>>> import numpy as np
>>> import numpy.linalg as la
>>> np.set_printoptions(precision=2, suppress=True, linewidth=120)
>>> feats = np.load("case11.npy")
>>> feats
array([[0, 3, 3, 3, 1, 0, 3, 2],
       [0, 0, 2, 3, 1, 3, 0, 3],
       [0, 0, 0, 1, 3, 2, 2, 2],
       [0, 0, 0, 0, 1, 3, 3, 1],
       [0, 0, 0, 0, 0, 0, 3, 0],
       [0, 0, 0, 0, 0, 0, 0, 3],
       [0, 0, 0, 0, 0, 0, 0, 0],
       [0, 0, 0, 0, 0, 0, 0, 0]])
>>> la.matrix_rank(feats - feats[0, 0] * np.eye(8))
np.int64(6)
>>> np.prod(np.diag(feats)), np.round(la.det(feats), 2)
(np.int64(0), np.float64(0.0))
>>> la.lstsq(feats[:-1].T, feats[-1])[2]
np.int32(6)
>>> np.allclose(feats[:-1].T @ la.lstsq(feats[:-1].T, feats[-1])[0], feats[-1])
True
>>> try:
...     la.inv(feats)
... except la.LinAlgError as e:
...     print(e)
... 
Singular matrix
>>> np.unique(feats.round(6), axis=0).shape
(7, 8)
>>> la.matrix_rank(feats, rtol=0.1)
np.int64(5)
>>> round(la.norm(feats, 2) / la.norm(feats), 2)
np.float64(0.79)
>>> np.argsort(-la.norm(feats, axis=0).round(6), kind="stable")[:3]
array([6, 7, 5])
>>> la.cond(feats) > 100
np.True_
>>> [round(float(x), 2) for x in la.svd(feats, compute_uv=False)[:3]]
[9.15, 4.47, 4.35]
>>> left, s, Vh = la.svd(feats)
>>> s
array([9.15, 4.47, 4.35, 2.46, 1.89, 0.9 , 0.  , 0.  ])
>>> np.argmax(s[:-1] / (s[1:] + 1e-6)) + 1
np.int64(6)
>>> Y = left[:, :6] @ np.diag(s[:6]) @ Vh[:6]
>>> np.round(la.norm(feats - Y) / la.norm(feats), 2)
np.float64(0.0)
>>> np.round(np.abs(feats - Y).max(), 2)
np.float64(0.0)
>>> round(la.norm(feats - Y, 2), 2), s[6]
(np.float64(0.0), np.float64(0.0))
>>> la.matrix_rank(feats, rtol=0.05)
np.int64(6)
>>> F = np.array([[0.67, 0.0, 0.0, 0.33, 0.0, 0.0],
...     [0.0, 0.25, 0.25, 0.25, 0.0, 0.25],
...     [0.0, 0.2, 0.4, 0.2, 0.2, 0.0],
...     [0.0, 0.25, 0.0, 0.25, 0.25, 0.25],
...     [0.0, 0.0, 0.5, 0.0, 0.5, 0.0],
...     [0.25, 0.25, 0.25, 0.0, 0.0, 0.25]])
>>> F
array([[0.67, 0.  , 0.  , 0.33, 0.  , 0.  ],
       [0.  , 0.25, 0.25, 0.25, 0.  , 0.25],
       [0.  , 0.2 , 0.4 , 0.2 , 0.2 , 0.  ],
       [0.  , 0.25, 0.  , 0.25, 0.25, 0.25],
       [0.  , 0.  , 0.5 , 0.  , 0.5 , 0.  ],
       [0.25, 0.25, 0.25, 0.  , 0.  , 0.25]])
>>> # rows sum to 1
>>> w1 = np.array([[0, 5, -2],
...     [1, -5, 0],
...     [-3, 0, 4],
...     [-3, 0, 4],
...     [-5, 3, -5],
...     [2, -2, 0]])
>>> b = np.array([1, 0, 0])
>>> H = np.maximum(F @ w1 + b, 0)
>>> la.matrix_rank(H)
np.int64(3)
>>> H
array([[0.01, 3.35, 0.  ],
       [0.25, 0.  , 2.  ],
       [0.  , 0.  , 1.4 ],
       [0.  , 0.  , 0.  ],
       [0.  , 1.5 , 0.  ],
       [1.  , 0.  , 0.5 ]])
>>> (H > 0).mean(axis=0)
array([0.5 , 0.33, 0.5 ])
>>> (H > 0).astype(int)
array([[1, 1, 0],
       [1, 0, 1],
       [0, 0, 1],
       [0, 0, 0],
       [0, 1, 0],
       [1, 0, 1]])
>>> basis = np.array([[2, 1], [2, 1], [0, 0]])
>>> w1 @ basis
array([[10,  5],
       [-8, -4],
       [-6, -3],
       [-6, -3],
       [-4, -2],
       [ 0,  0]])
>>> (H @ basis).round(6).argmax(axis=1)
array([0, 0, 0, 0, 0, 0])
>>> H @ basis
array([[6.72, 3.36],
       [0.5 , 0.25],
       [0.  , 0.  ],
       [0.  , 0.  ],
       [3.  , 1.5 ],
       [2.  , 1.  ]])
>>> rng = np.random.default_rng(5285)
>>> Y = H + rng.integers(-2, 3, (6, 2)) @ rng.integers(-2, 3, (2, 3))
>>> Y
array([[-1.99,  2.35, -1.  ],
       [-3.75, -2.  ,  0.  ],
       [ 4.  ,  2.  ,  3.4 ],
       [-2.  , -1.  , -1.  ],
       [-6.  , -1.5 , -3.  ],
       [ 1.  ,  0.  ,  0.5 ]])
>>> np.round(la.svd(Y - H, compute_uv=False), 2) + 0
array([10.68,  0.  ,  0.  ])
>>> np.abs(Y - H).sum(axis=1)
array([ 4.,  8.,  8.,  4., 12.,  0.])
>>> def softmax(z):
...     e = np.exp(z - z.max(axis=-1, keepdims=True))
...     return e / e.sum(axis=-1, keepdims=True)
... 
>>> softmax(F).sum(axis=1)
array([1., 1., 1., 1., 1., 1.])
>>> softmax(F[2] + -2)
array([0.14, 0.17, 0.21, 0.17, 0.17, 0.14])
>>> scores = F @ F.T / np.sqrt(6)
>>> softmax(scores + np.triu(np.full(scores.shape, -np.inf), 1))
array([[1.  , 0.  , 0.  , 0.  , 0.  , 0.  ],
       [0.48, 0.52, 0.  , 0.  , 0.  , 0.  ],
       [0.32, 0.34, 0.35, 0.  , 0.  , 0.  ],
       [0.24, 0.25, 0.25, 0.26, 0.  , 0.  ],
       [0.18, 0.19, 0.21, 0.19, 0.22, 0.  ],
       [0.17, 0.17, 0.17, 0.16, 0.16, 0.17]])
>>> softmax(scores)[2] @ F
array([0.15, 0.16, 0.24, 0.17, 0.16, 0.12])
>>> J = np.eye(9, dtype=int)[rng.permutation(9)] * np.array([-8, -1, -9, 9, 7, -9, 1, -6, -6])
>>> J
array([[-8,  0,  0,  0,  0,  0,  0,  0,  0],
       [ 0,  0,  0,  0,  0, -9,  0,  0,  0],
       [ 0,  0, -9,  0,  0,  0,  0,  0,  0],
       [ 0,  0,  0,  9,  0,  0,  0,  0,  0],
       [ 0,  0,  0,  0,  0,  0,  1,  0,  0],
       [ 0,  0,  0,  0,  0,  0,  0, -6,  0],
       [ 0,  0,  0,  0,  7,  0,  0,  0,  0],
       [ 0, -1,  0,  0,  0,  0,  0,  0,  0],
       [ 0,  0,  0,  0,  0,  0,  0,  0, -6]])
>>> # 6 blocks once reordered
>>> Y = la.inv(J)
>>> Y
array([[-0.12, -0.  , -0.  , -0.  , -0.  , -0.  , -0.  , -0.  , -0.  ],
       [-0.  , -0.  , -0.  , -0.  , -0.  , -0.  , -0.  , -1.  , -0.  ],
       [-0.  , -0.  , -0.11, -0.  , -0.  , -0.  , -0.  , -0.  , -0.  ],
       [ 0.  ,  0.  ,  0.  ,  0.11,  0.  ,  0.  ,  0.  ,  0.  ,  0.  ],
       [ 0.  ,  0.  ,  0.  ,  0.  ,  0.  ,  0.  ,  0.14,  0.  ,  0.  ],
       [-0.  , -0.11, -0.  , -0.  , -0.  , -0.  , -0.  , -0.  , -0.  ],
       [ 0.  ,  0.  ,  0.  ,  0.  ,  1.  ,  0.  ,  0.  ,  0.  ,  0.  ],
       [-0.  , -0.  , -0.  , -0.  , -0.  , -0.17, -0.  , -0.  , -0.  ],
       [-0.  , -0.  , -0.  , -0.  , -0.  , -0.  , -0.  , -0.  , -0.17]])
>>> np.allclose(Y, J.T)
False
>>> (np.abs(Y) > 1e-9).astype(int)
array([[1, 0, 0, 0, 0, 0, 0, 0, 0],
       [0, 0, 0, 0, 0, 0, 0, 1, 0],
       [0, 0, 1, 0, 0, 0, 0, 0, 0],
       [0, 0, 0, 1, 0, 0, 0, 0, 0],
       [0, 0, 0, 0, 0, 0, 1, 0, 0],
       [0, 1, 0, 0, 0, 0, 0, 0, 0],
       [0, 0, 0, 0, 1, 0, 0, 0, 0],
       [0, 0, 0, 0, 0, 1, 0, 0, 0],
       [0, 0, 0, 0, 0, 0, 0, 0, 1]])
>>> x0 = np.array([-2, 0, -2, 2, -2, 2, 0, -2, 1])
>>> h = np.maximum(Y @ x0, 0)
>>> np.flatnonzero(h > 1e-9)
array([0, 1, 2, 3])
>>> np.maximum(Y @ (3 * x0), 0)
array([0.75, 6.  , 0.67, 0.67, 0.  , 0.  , 0.  , 0.  , 0.  ])
>>> left, s, Vh = la.svd(J, full_matrices=False)
>>> left.T @ J @ Vh.T
array([[9., 0., 0., 0., 0., 0., 0., 0., 0.],
       [0., 9., 0., 0., 0., 0., 0., 0., 0.],
       [0., 0., 9., 0., 0., 0., 0., 0., 0.],
       [0., 0., 0., 8., 0., 0., 0., 0., 0.],
       [0., 0., 0., 0., 7., 0., 0., 0., 0.],
       [0., 0., 0., 0., 0., 6., 0., 0., 0.],
       [0., 0., 0., 0., 0., 0., 6., 0., 0.],
       [0., 0., 0., 0., 0., 0., 0., 1., 0.],
       [0., 0., 0., 0., 0., 0., 0., 0., 1.]])
>>> (s > 1e-8).sum()
np.int64(9)
>>> np.cumsum(s ** 2) / np.sum(s ** 2)
array([0.19, 0.38, 0.57, 0.71, 0.83, 0.91, 1.  , 1.  , 1.  ])
>>> left.shape, s.shape, Vh.shape
((9, 9), (9,), (9, 9))
>>> X = np.loadtxt("data.csv", delimiter=",")
>>> X
array([[ 18.01,  -1.65, -11.09,  -3.73],
       [ 16.51,  -1.95, -10.95,  -5.48],
       [  6.1 ,  -3.6 ,   0.43,  -3.45],
       [ 15.84,  -2.61, -10.  ,  -2.02],
       [ -4.01,   1.42,  -0.09,   4.77],
       [ -1.59,   2.34,  -0.76,   2.85],
       [  6.89,  -4.2 ,   1.1 ,  -3.11],
       [  8.51,  -4.05,  -0.02,  -2.89],
       [ -3.98,   2.29,   2.28,   4.29],
       [ 16.62,  -1.68,  -9.89,  -4.76],
       [ -2.78,   1.68,  -1.49,   2.9 ],
       [ -4.25,   3.37,  -0.58,   5.34],
       [  6.66,  -4.18,   0.7 ,  -2.54],
       [ -3.47,   3.02,  -0.23,   5.11],
       [  7.04,  -3.33,  -0.22,  -2.56],
       [  7.27,  -3.84,   1.53,  -1.39],
       [ 15.71,  -0.8 , -11.02,  -6.64],
       [  5.47,  -5.27,  -1.09,  -2.11],
       [ -3.61,   1.47,   0.15,   4.71],
       [ 16.4 ,  -1.99, -11.74,  -5.85],
       [ 15.91,  -1.49, -10.5 ,  -4.69],
       [ -1.9 ,   0.91,   1.83,   5.91],
       [ -2.7 ,   1.23,   0.55,   5.06],
       [ -6.2 ,   3.07,  -0.18,   3.71],
       [  8.74,  -3.03,   0.14,  -2.6 ],
       [  4.48,  -4.95,  -1.19,  -0.4 ],
       [ 18.22,  -1.74, -10.8 ,  -4.44],
       [ 16.16,  -1.94, -10.79,  -5.68],
       [ 16.07,  -2.24, -12.08,  -4.24],
       [  7.38,  -4.13,   0.75,  -3.88],
       [ -4.95,   1.36,  -0.25,   5.68],
       [ -2.89,   2.72,   0.81,   5.47],
       [ -3.11,   1.92,   1.32,   5.11],
       [ 14.37,  -2.81, -10.63,  -4.41],
       [ -4.16,   1.27,   0.  ,   4.18],
       [  8.2 ,  -2.63,   0.83,  -1.85],
       [ -3.3 ,   1.11,  -0.03,   4.8 ],
       [  6.26,  -3.95,  -0.78,  -1.67],
       [ -2.75,   1.39,  -2.32,   4.29],
       [ -5.38,   3.31,   0.73,   4.09],
       [ 16.88,  -1.3 , -10.52,  -3.44],
       [  8.05,  -3.85,  -1.43,  -1.89]])
>>> Ac = X - X.mean(axis=0)
>>> V = la.svd(Ac)[2][:1]
>>> Y = Ac - Ac @ V.T @ V
>>> la.norm(Y, axis=1).round(6).argmax()
np.int64(29)
>>> (Ac @ V.T).std(axis=0)
array([10.27])
>>> Y.std(axis=0)
array([0.71, 1.99, 2.6 , 1.41])
>>> round(float(la.norm(Y) / la.norm(Ac)), 2)
0.33
>>> np.diag(V.T @ V)
array([0.65, 0.03, 0.17, 0.14])
>>> dist = la.norm(X[:, None] - X[None], axis=-1)
>>> dist.mean(axis=1).argmax()
np.int64(26)
>>> np.unravel_index(dist.round(6).argmax(), dist.shape)
(np.int64(23), np.int64(26))
>>> u = np.array([2, 2, 0])
>>> np.correlate(X[8], X[20], "full")
array([  18.67,   31.05,  -28.81, -110.79,  -12.01,   29.88,   68.25])
>>> np.polyval(u, X[8])
array([23.72, 15.07, 14.96, 45.39])
>>> basis = X[[37, 15]].astype(float)
>>> for _ in range(4):
...     idx = la.norm(X[:, None] - basis, axis=-1).argmin(axis=1)
...     basis = np.array([X[idx == j].mean(axis=0) for j in range(2)])
... 
>>> idx
array([1, 1, 1, 1, 0, 0, 1, 1, 0, 1, 0, 0, 1, 0, 1, 1, 1, 1, 0, 1, 1, 0, 0, 0, 1, 1, 1, 1, 1, 1, 0, 0, 0, 1, 0, 1, 0,
       1, 0, 0, 1, 1])
>>> np.abs(basis[1] - basis[0]).argmax()
np.int64(0)
>>> basis[1] - basis[0]
array([15.1 , -4.92, -5.27, -8.03])
>>> E = rng.normal(size=(25, 6)) + 20 * np.array([2, 5, 2, 4, 5, 1])
>>> E
array([[ 40.11, 100.02,  38.04,  80.44,  99.8 ,  19.99],
       [ 40.58, 100.13,  39.93,  80.5 , 100.33,  19.96],
       [ 39.88, 100.51,  39.27,  80.12, 100.55,  20.88],
       [ 39.62,  99.17,  39.33,  79.46, 100.74,  20.64],
       [ 39.19,  99.54,  37.84,  80.1 , 101.7 ,  21.04],
       [ 40.31, 100.61,  38.91,  79.9 , 100.22,  19.3 ],
       [ 40.61,  99.71,  39.25,  81.58,  99.58,  20.94],
       [ 38.55, 100.94,  39.07,  79.18,  99.36,  21.18],
       [ 39.57, 100.4 ,  40.  ,  79.99,  98.74,  19.35],
       [ 39.21,  99.65,  40.24,  80.79, 101.1 ,  20.26],
       [ 41.61, 100.73,  40.76,  78.84,  99.4 ,  22.28],
       [ 38.94,  98.85,  40.19,  79.31, 101.42,  19.69],
       [ 39.59, 101.64,  40.18,  81.25, 100.1 ,  19.5 ],
       [ 40.  ,  99.89,  41.58,  78.65, 100.9 ,  19.78],
       [ 39.96, 100.07,  39.58,  80.59, 100.51,  19.16],
       [ 39.38, 100.8 ,  38.81,  79.92, 100.59,  20.16],
       [ 38.92,  99.09,  39.02,  79.17,  98.5 ,  20.51],
       [ 40.82, 100.72,  38.7 ,  80.4 ,  98.8 ,  19.58],
       [ 40.62, 100.43,  37.34,  80.58,  99.38,  20.04],
       [ 40.26, 100.36,  38.92,  80.28,  99.58,  21.26],
       [ 38.2 , 101.08,  40.39,  79.67, 101.4 ,  20.89],
       [ 39.19, 100.12,  38.73,  80.18,  98.82,  20.49],
       [ 40.48, 101.33,  40.12,  81.57,  99.48,  17.64],
       [ 41.29,  97.88,  39.4 ,  79.44,  99.81,  19.65],
       [ 39.95,  99.85,  38.76,  79.47, 101.46,  20.81]])
>>> Ac = E - E.mean(axis=0)
>>> left, s, Vh = la.svd(Ac, full_matrices=False)
>>> np.round(Ac.mean(axis=0), 2) + 0
array([0., 0., 0., 0., 0., 0.])
>>> np.abs(left[:, 0]).argmax()
np.int64(22)
>>> np.abs(Vh[0]).argmax()
np.int64(4)
>>> s
array([5.62, 5.  , 4.37, 4.16, 3.45, 2.39])
